$ python3 -q
>>> import numpy as np
>>> np.set_printoptions(precision=3, suppress=True, linewidth=120)
>>> def rnd(a):
...     return np.round(a, 3) + 0
... 
>>> feats = np.load("dump.npy")
>>> feats
array([[ -0.9,  -1.5,   0. ,   0.8,  -0.7],
       [  0.2,  -0.6,   0.1,  -0.9,  -0.5],
       [ -0.2,   0.6,   1.1,  -1.6,  -1. ],
       [  0.2,   1.4,   1.2,   0.2,  -0.6],
       [ -1.3,  -0.9,   1.2,  -0.2,   1.8],
       [  0.9,  -1. ,  -0.4,   1.1,   0.4],
       [ -2.4,   0.1,   0.4,  -0.7,   0.7],
       [  0.5,  -1.5,  -1. ,  -0.1,   1.4],
       [ -0.5,   0.3,   1.4,   1.7,  -1.2],
       [ -1. ,   0.3,  -0.6,  -1.3,  -1.4],
       [  0.9,  -0.1,   0.1,   0.4,   1. ],
       [ -0.3,  -2.4,   1. ,   1.2,   2.5],
       [  0.1,  -1. ,  -1. ,  -1.8,   0.7],
       [  0.5,   1.6,   0.4,   0.6,   0.7],
       [  1. ,   0.7,   1.3,   0. ,  -1.4],
       [  0.8,   1.4,   0.2,   0.4,   0.6],
       [ -0.4,   0.1,   1.4,  -2. ,   0.1],
       [  0.6,   0.1,   0. ,   0.2,   0.8],
       [ 13. , -12. ,  -1. ,  -6. ,  -4. ],
       [ -0.4,  -0.6,  -0.8,  -2. ,   0.1],
       [  0.4,  -0.5,  -0.1,   0.7,  -0.7],
       [ -0.5,   0.6,  -0.1,  -0.6,  -0.7],
       [ -0.2,  -0.5,  -1.5,  -1. ,  -1.1]])
>>> # row 18 dominates
>>> x = np.array([9, 2, -4, -7, -9])
>>> target = feats @ x
>>> rnd(np.linalg.solve(feats.T @ feats, feats.T @ target))
array([ 9.,  2., -4., -7., -9.])
>>> rnd(np.linalg.pinv(feats) @ feats)
array([[1., 0., 0., 0., 0.],
       [0., 1., 0., 0., 0.],
       [0., 0., 1., 0., 0.],
       [0., 0., 0., 1., 0.],
       [0., 0., 0., 0., 1.]])
>>> rng = np.random.default_rng(48274)
>>> target = target + 0.1 * rng.normal(size=23)
>>> rnd(target)
array([-10.282,  10.898,  15.218,   3.746, -33.022,  -3.745, -24.31 ,  -6.508, -10.732,  15.626,  -4.045, -42.37 ,
         9.218,  -4.431,  17.722,   0.947,   3.992,  -3.147, 174.981,  11.508,   4.311,   7.656,  20.088])
>>> coef, *_ = np.linalg.lstsq(feats, target)
>>> rnd(feats.T @ (target - feats @ coef))
array([0., 0., 0., 0., 0.])
>>> [round(float(np.linalg.norm(np.linalg.solve(feats.T @ feats + lam * np.eye(5), feats.T @ target))), 2) for lam in (0, 1, 10, 100)]
[15.18, 14.85, 12.74, 7.79]
>>> rnd(np.linalg.norm(target - feats @ coef))
np.float64(0.446)
>>> labels = feats[:, 4] > np.median(feats[:, 4])
>>> r0 = feats[labels].mean(axis=0) - feats[~labels].mean(axis=0)
>>> rnd((((feats - feats.mean(axis=0)) @ r0 > 0) == labels).mean())
np.float64(0.783)
>>> labels.astype(int)
array([0, 0, 0, 0, 1, 1, 1, 1, 0, 0, 1, 1, 1, 1, 0, 1, 0, 1, 0, 0, 0, 0, 0])
>>> rnd(r0)
array([-0.793,  0.53 , -0.095,  1.033,  2.068])
>>> Ac = (feats - feats.mean(axis=0)) / feats.std(axis=0)
>>> np.argwhere(np.abs(Ac) > 2)
array([[18,  0],
       [18,  1],
       [18,  3],
       [18,  4]])
>>> rnd(Ac.std(axis=0))
array([1., 1., 1., 1., 1.])
>>> coef = np.linalg.lstsq(np.delete(Ac, 3, axis=1), Ac[:, 3])[0]
>>> rnd(1 - np.var(Ac[:, 3] - np.delete(Ac, 3, axis=1) @ coef))
np.float64(0.564)
>>> W0 = np.load("mat.npy")
>>> W0
array([[ 5,  5,  5,  5,  5],
       [ 5, 10, 10, 10, 10],
       [ 5, 10, 15, 15, 15],
       [ 5, 10, 15, 20, 20],
       [ 5, 10, 15, 20, 25]])
>>> # equal to its transpose
>>> x = np.ones(5)
>>> for _ in range(6):
...     x = W0 @ x
...     x /= np.linalg.norm(x)
...     print(round(x @ W0 @ x, 3))
... 
61.639
61.717
61.718
61.718
61.718
61.718
>>> rnd(x)
array([0.17 , 0.326, 0.456, 0.549, 0.597])
>>> w, evecs = np.linalg.eigh(W0)
>>> x = np.array([-3, 1, -4, -1, 2])
>>> rnd(evecs * np.maximum(w, 0) @ evecs.T)
array([[ 5.,  5.,  5.,  5.,  5.],
       [ 5., 10., 10., 10., 10.],
       [ 5., 10., 15., 15., 15.],
       [ 5., 10., 15., 20., 20.],
       [ 5., 10., 15., 20., 25.]])
>>> (np.sign(evecs[:, -1].round(6)) == np.sign(evecs[0, -1].round(6))).astype(int)
array([1, 1, 1, 1, 1])
>>> rnd(evecs * np.abs(w) @ evecs.T)
array([[ 5.,  5.,  5.,  5.,  5.],
       [ 5., 10., 10., 10., 10.],
       [ 5., 10., 15., 15., 15.],
       [ 5., 10., 15., 20., 20.],
       [ 5., 10., 15., 20., 25.]])
>>> x @ W0 @ x
np.int64(215)
>>> rnd(x @ W0 @ x / (x @ x)), rnd(w[0]), rnd(w[-1])
(np.float64(6.935), np.float64(1.358), np.float64(61.718))
